$ ipython --no-banner

In [1]: import numpy as np

In [2]: from numpy import linalg as LA

In [3]: np.set_printoptions(suppress=True, linewidth=100)

In [4]: rd = lambda a: np.round(a, 4) + 0

In [5]: J = np.loadtxt("data.csv", delimiter=",")

In [6]: J
Out[6]: 
array([[ -3.,   5.,  -2.,   3.,   5.,   1.,   5.,  -3.,  -1.,  -3.,  -2.],
       [ -1.,  10.,  -4.,   5.,   4.,   0.,  10.,   0.,   4.,  -1.,  -5.],
       [ -5.,  13.,  -5.,   4.,   9.,  -5.,  15.,   0.,   3.,  -4.,  -5.],
       [ -4.,  15.,   0.,   6.,   6.,  -4.,  20.,   2.,   5.,  -8.,  -9.],
       [ -8.,  14.,  -5.,   2.,   8.,  -8.,  23.,   1.,   9.,  -5.,  -7.],
       [ -5.,  15.,  -7.,   7.,   9.,  -4.,  20.,   5.,   5., -10., -12.],
       [ -5.,  20.,  -3.,  10.,  11.,  -8.,  15.,   0.,   5., -15.,  -8.],
       [ -5.,  17.,   0.,  12.,   6.,  -3.,  15.,   4.,   1., -16., -10.],
       [ -4.,  17.,  -2.,  15.,   8.,   1.,  17.,   1.,   4., -13.,  -9.],
       [ -6.,  15.,  -2.,  20.,  12.,  -1.,  19.,   6.,   8., -12.,  -5.],
       [ -9.,  13.,   0.,  23.,  13.,   4.,  15.,   6.,   9.,  -8.,  -8.],
       [ -4.,  17.,   0.,  24.,  17.,   8.,  17.,   9.,  12.,  -6.,  -5.],
       [  1.,  12.,  -4.,  27.,  22.,  13.,  22.,   6.,   7.,  -9.,  -6.],
       [  6.,  17.,   1.,  27.,  18.,  16.,  23.,   3.,   9.,  -6., -11.],
       [  9.,  20.,  -4.,  27.,  23.,  15.,  23.,   4.,   6.,  -9., -15.],
       [ 11.,  16.,  -5.,  31.,  27.,  15.,  28.,   4.,   8.,  -9., -17.],
       [ 16.,  16.,  -9.,  34.,  31.,  13.,  28.,   1.,  11., -13., -21.],
       [ 18.,  12.,  -5.,  30.,  33.,   8.,  28.,  -2.,  12., -13., -25.],
       [ 14.,  16.,  -9.,  31.,  32.,   6.,  32.,  -4.,  17., -14., -30.],
       [ 18.,  18., -13.,  30.,  28.,   8.,  28.,  -8.,  18., -19., -25.],
       [ 19.,  16., -16.,  35.,  26.,   4.,  26.,  -6.,  19., -23., -23.],
       [ 14.,  17., -17.,  38.,  29.,  -1.,  23.,  -3.,  24., -22., -20.],
       [  9.,  20., -19.,  41.,  25.,   0.,  21.,   0.,  25., -20., -23.],
       [ 14.,  21., -14.,  46.,  20.,  -1.,  23.,  -1.,  27., -25., -22.],
       [ 12.,  18., -10.,  50.,  23.,   4.,  19.,   1.,  25., -20., -18.],
       [ 14.,  18.,  -7.,  46.,  23.,  -1.,  15.,   3.,  29., -17., -21.],
       [ 19.,  19.,  -2.,  48.,  23.,  -3.,  10.,   7.,  30., -22., -18.],
       [ 17.,  20.,  -3.,  44.,  23.,   0.,  15.,   7.,  35., -22., -16.],
       [ 15.,  23.,   2.,  44.,  23.,   0.,  18.,   2.,  40., -25., -11.],
       [ 10.,  27.,   0.,  39.,  28.,  -4.,  15.,  -2.,  36., -24., -12.],
       [ 15.,  30.,   0.,  34.,  24.,  -7.,  19.,   0.,  37., -19.,  -8.],
       [ 14.,  32.,  -2.,  29.,  27.,  -6.,  16.,  -4.,  41., -14., -13.],
       [  9.,  30.,   3.,  25.,  31.,  -1.,  11.,  -2.,  38., -11., -13.],
       [  5.,  35.,  -2.,  27.,  29.,   2.,  10.,   2.,  40., -11., -13.]])

In [7]: cen = J - J.mean(axis=0)

In [8]: left, sv, VT = LA.svd(cen, full_matrices=False)

In [9]: rd((sv ** 2).sum() ** 2 / (sv ** 4).sum())
Out[9]: np.float64(2.2868)

In [10]: rd(np.abs(VT[-1]))
Out[10]: array([0.0088, 0.2879, 0.1285, 0.4425, 0.0072, 0.4152, 0.0714, 0.3998, 0.349 , 0.4874, 0.0894])

In [11]: LA.matrix_rank(cen)
Out[11]: np.int64(11)

In [12]: rd(VT[0] * np.sign(VT[0, np.abs(VT[0]).argmax()]))
Out[12]: 
array([ 0.3727,  0.1644, -0.0789,  0.589 ,  0.3426,  0.0312,  0.0648, -0.0397,  0.5011, -0.239 ,
       -0.2204])

In [13]: M2 = np.c_[J[:, :8] @ np.array([[2, 0, 2, 1, 3, 2, 3, 0],
    ...:     [0, 3, 2, 2, 0, 3, 1, 3],
    ...:     [0, 2, 1, 2, 3, 0, 3, 3],
    ...:     [0, 0, 3, 2, 2, 3, 0, 1],
    ...:     [3, 2, 2, 0, 1, 1, 0, 0],
    ...:     [3, 2, 3, 1, 1, 2, 1, 3],
    ...:     [3, 1, 1, 2, 0, 0, 1, 2],
    ...:     [0, 0, 2, 3, 1, 1, 1, 1]]), np.array([3, -1, 8, 3, 0, 3, 5, -6, -7, 7, 3, 5, 2, 0, 8, 2, 3, -7, 3, 5, 0, -8, -5, 0, -3, -7, -8, 2, -5, 0, 9, -4, 5, 1])]

In [14]: M2
Out[14]: 
array([[ 27.,  28.,  23.,  11.,  -6.,  22.,  -7.,  22.,   3.],
       [ 40.,  40.,  47.,  41.,  -1.,  47.,   5.,  43.,  -1.],
       [ 47.,  52.,  41.,  44., -18.,  40.,  -7.,  43.,   8.],
       [ 58.,  69.,  64.,  80.,   4.,  55.,  21.,  81.,   3.],
       [ 53.,  55.,  30.,  55., -34.,  25.,  -9.,  52.,   0.],
       [ 65.,  61.,  70.,  76., -12.,  62.,   0.,  64.,   3.],
       [ 44.,  75.,  70.,  71.,  -1.,  75.,   3.,  67.,   5.],
       [ 44.,  72.,  86.,  92.,  16.,  81.,  18.,  88.,  -6.],
       [ 70.,  82., 107.,  94.,  22.,  99.,  18.,  98.,  -7.],
       [ 78.,  82., 128., 115.,  33., 109.,  15., 100.,   7.],
       [ 78.,  88., 142., 115.,  42., 117.,  11., 110.,   3.],
       [118., 118., 191., 147.,  70., 157.,  39., 142.,   5.],
       [173., 120., 220., 146.,  86., 173.,  44., 140.,   2.],
       [183., 144., 241., 167., 112., 197.,  80., 178.,   0.],
       [201., 151., 257., 168., 111., 216.,  77., 170.,   8.],
       [232., 150., 277., 178., 126., 224.,  81., 169.,   2.],
       [248., 146., 288., 170., 134., 240.,  79., 151.,   3.],
       [243., 136., 259., 150., 138., 209.,  85., 129.,  -7.],
       [238., 138., 250., 148., 111., 209.,  65., 130.,   3.],
       [228., 128., 241., 128., 103., 216.,  61., 117.,   5.],
       [206., 102., 237., 127., 103., 219.,  49.,  93.,   0.],
       [181.,  96., 231., 126.,  92., 217.,  27.,  78.,  -8.],
       [156.,  93., 233., 135.,  77., 226.,  11.,  86.,  -5.],
       [154.,  96., 252., 162., 110., 246.,  42., 109.,   0.],
       [162., 107., 279., 173., 134., 260.,  48., 125.,  -3.],
       [139.,  99., 259., 166., 138., 244.,  56., 109.,  -7.],
       [128., 103., 279., 187., 174., 263.,  84., 117.,  -8.],
       [148., 115., 278., 190., 160., 256.,  84., 132.,   2.],
       [153., 137., 278., 195., 164., 256.,  94., 157.,  -5.],
       [137., 144., 246., 162., 130., 236.,  66., 136.,   0.],
       [138., 143., 238., 174., 130., 232.,  87., 141.,   9.],
       [139., 150., 221., 146., 111., 222.,  74., 129.,  -4.],
       [141., 167., 222., 140., 114., 210.,  74., 141.,   5.],
       [133., 173., 237., 153.,  96., 231.,  58., 154.,   1.]])

In [15]: rd(LA.norm(M2 - J @ LA.lstsq(J, M2)[0], axis=0))
Out[15]: array([ 0.    ,  0.    ,  0.    ,  0.    ,  0.    ,  0.    ,  0.    ,  0.    , 22.8764])

In [16]: rd(LA.lstsq(J, M2[:, 0])[0])
Out[16]: array([2., 0., 0., 0., 3., 3., 3., 0., 0., 0., 0.])

In [17]: W0 = np.load("block5.npy")

In [18]: W0
Out[18]: 
array([[-1.5947, -4.3534, -0.2635, -1.0738,  2.8468, -0.1002,  0.9513, -1.386 ],
       [-0.5012, -3.0443, -1.6688, -3.0726,  5.8601, -0.242 ,  2.1731, -0.3731],
       [ 1.0811,  1.9161, -5.5833,  2.6908, -0.722 ,  2.3633, -5.1196, -0.6815],
       [ 0.4187,  0.0009, -5.5607,  2.746 , -0.2668,  2.0074, -6.4605, -0.507 ],
       [-0.456 , -3.5345, -1.2302,  0.508 ,  3.6171,  0.6673,  0.9743, -0.2466],
       [-0.2592,  0.7663, -4.9887,  2.3623, -1.1012,  1.8786, -4.2127, -1.0537],
       [-0.3327,  1.9484, -5.0069,  1.868 , -2.3311,  1.5904, -4.2402, -0.4737],
       [-1.9313, -3.7927, -1.8816, -0.8874,  3.8484, -0.9131, -0.7813, -0.5483],
       [-2.3897, -2.8855, -0.38  , -2.0763,  2.2725, -1.109 , -0.6005, -0.8703],
       [-1.3773,  0.7756, -7.7395,  2.1047, -1.8326,  2.0333, -6.4046, -0.2606],
       [-1.9825, -3.2891, -1.5912, -0.0903,  4.9208, -1.0172, -0.5765,  0.8324],
       [-3.4993, -2.1908, -0.1003,  0.2671,  4.0822,  0.8766,  1.0904,  0.097 ],
       [ 1.4322,  2.6608, -5.274 ,  1.6724, -0.1572,  1.8189, -5.3096,  0.0404],
       [ 1.3215, -5.6503, -1.2437, -3.3218,  3.8484,  2.3422,  0.5585, -1.5259],
       [-0.1529,  3.4596, -4.551 ,  2.6041,  0.2833,  2.8795, -5.9501, -0.3051],
       [ 1.2594,  0.7454, -6.5434,  0.0964, -1.1254,  3.7983, -5.4441,  0.4853],
       [ 0.3205,  1.2719, -6.8149,  1.1346, -0.7525,  1.9116, -6.0552, -0.7896],
       [ 0.5264,  0.6857, -5.2214,  2.8028, -0.1925,  3.8266, -5.2495, -0.5186],
       [-0.5617, -2.9657, -1.5759,  0.7655,  2.2756, -0.7662,  0.3446,  1.6046],
       [ 1.2391,  0.9972, -3.5857,  1.5369, -0.8688,  0.6009, -6.2722,  0.5131],
       [-1.8108, -3.7622, -0.8814, -1.5718,  3.7496, -0.9611,  1.0579,  2.4276],
       [ 1.2998,  2.9916, -5.2595, -0.7842, -0.1653,  0.6575, -6.9981,  0.124 ],
       [-1.0132, -5.818 , -1.3053, -2.5765,  4.1947, -0.7586,  0.9069,  0.2811],
       [-1.0658, -3.7686, -2.7821, -1.4655,  5.175 , -0.1967,  0.8847, -0.1348],
       [-1.0125,  1.1868, -5.6361,  2.0296, -3.539 ,  1.2279, -6.4614,  1.2311],
       [-0.5084,  2.7022, -5.6073,  2.1407, -1.1098,  1.9156, -4.9205,  0.6508],
       [-2.8353, -2.7966, -1.9547,  0.7299,  3.4213,  0.6355,  1.6596,  1.4001],
       [-2.7084, -6.0272, -1.7177, -1.6918,  0.7484,  2.9971,  1.115 , -0.7575],
       [-0.1243,  1.8622, -5.5608,  3.2183,  1.571 ,  2.0881, -6.2594,  0.1848],
       [-2.531 , -2.1858, -1.4686, -0.1032,  3.9197, -0.6131,  0.2298,  2.7201],
       [-0.8836, -4.7468, -0.8504, -1.1174,  3.6275,  0.8148,  0.8593,  1.062 ],
       [-2.7701, -4.2448, -0.9562, -0.8593,  3.9803, -0.3904,  0.7886,  0.0433],
       [-0.049 ,  1.5598, -5.454 ,  2.953 , -0.7334,  2.6753, -5.6742, -1.7476],
       [-1.2166, -3.0816, -1.4531, -0.6316,  4.4583, -0.4004,  1.2748,  1.4344],
       [ 0.7758,  2.8352, -5.468 ,  3.1763, -1.8135,  2.469 , -4.222 ,  0.3957],
       [-0.1523,  1.6671, -6.8637,  1.4998, -1.0106,  0.5993, -6.1653, -1.156 ],
       [-1.3179, -2.2744, -1.7596, -1.1093,  4.8232,  1.5227,  1.807 , -0.6227],
       [-1.5272, -4.8082, -2.7938,  0.2238,  3.9412,  0.4719,  0.0847,  0.6996],
       [-1.4584,  1.2736, -7.2814,  1.4217,  0.4418,  2.6559, -6.6176,  0.2705]])

In [19]: theta = np.radians(90)

In [20]: R = np.eye(8)

In [21]: R[6, 6] = R[1, 1] = np.cos(theta)

In [22]: R[6, 1], R[1, 6] = -np.sin(theta), np.sin(theta)

In [23]: rd(R)
Out[23]: 
array([[ 1.,  0.,  0.,  0.,  0.,  0.,  0.,  0.],
       [ 0.,  0.,  0.,  0.,  0.,  0.,  1.,  0.],
       [ 0.,  0.,  1.,  0.,  0.,  0.,  0.,  0.],
       [ 0.,  0.,  0.,  1.,  0.,  0.,  0.,  0.],
       [ 0.,  0.,  0.,  0.,  1.,  0.,  0.,  0.],
       [ 0.,  0.,  0.,  0.,  0.,  1.,  0.,  0.],
       [ 0., -1.,  0.,  0.,  0.,  0.,  0.,  0.],
       [ 0.,  0.,  0.,  0.,  0.,  0.,  0.,  1.]])

In [24]: M2 = W0 @ R.T

In [25]: rd(LA.det(R)), np.trace(R)
Out[25]: (np.float64(1.0), np.float64(6.0))

In [26]: np.allclose(W0 @ W0.T, M2 @ M2.T)
Out[26]: True

In [27]: rd(np.abs(M2 - W0).max(axis=0))
Out[27]: array([0.    , 9.9897, 0.    , 0.    , 0.    , 0.    , 6.4596, 0.    ])

In [28]: np.allclose(LA.norm(W0, axis=1), LA.norm(M2, axis=1))
Out[28]: True

In [29]: rd(LA.svd(W0, compute_uv=False)), rd(LA.svd(M2, compute_uv=False))
Out[29]: 
(array([38.6918, 26.3961,  8.5065,  7.5174,  6.8277,  5.2442,  4.8726,  3.8365]),
 array([38.6918, 26.3961,  8.5065,  7.5174,  6.8277,  5.2442,  4.8726,  3.8365]))
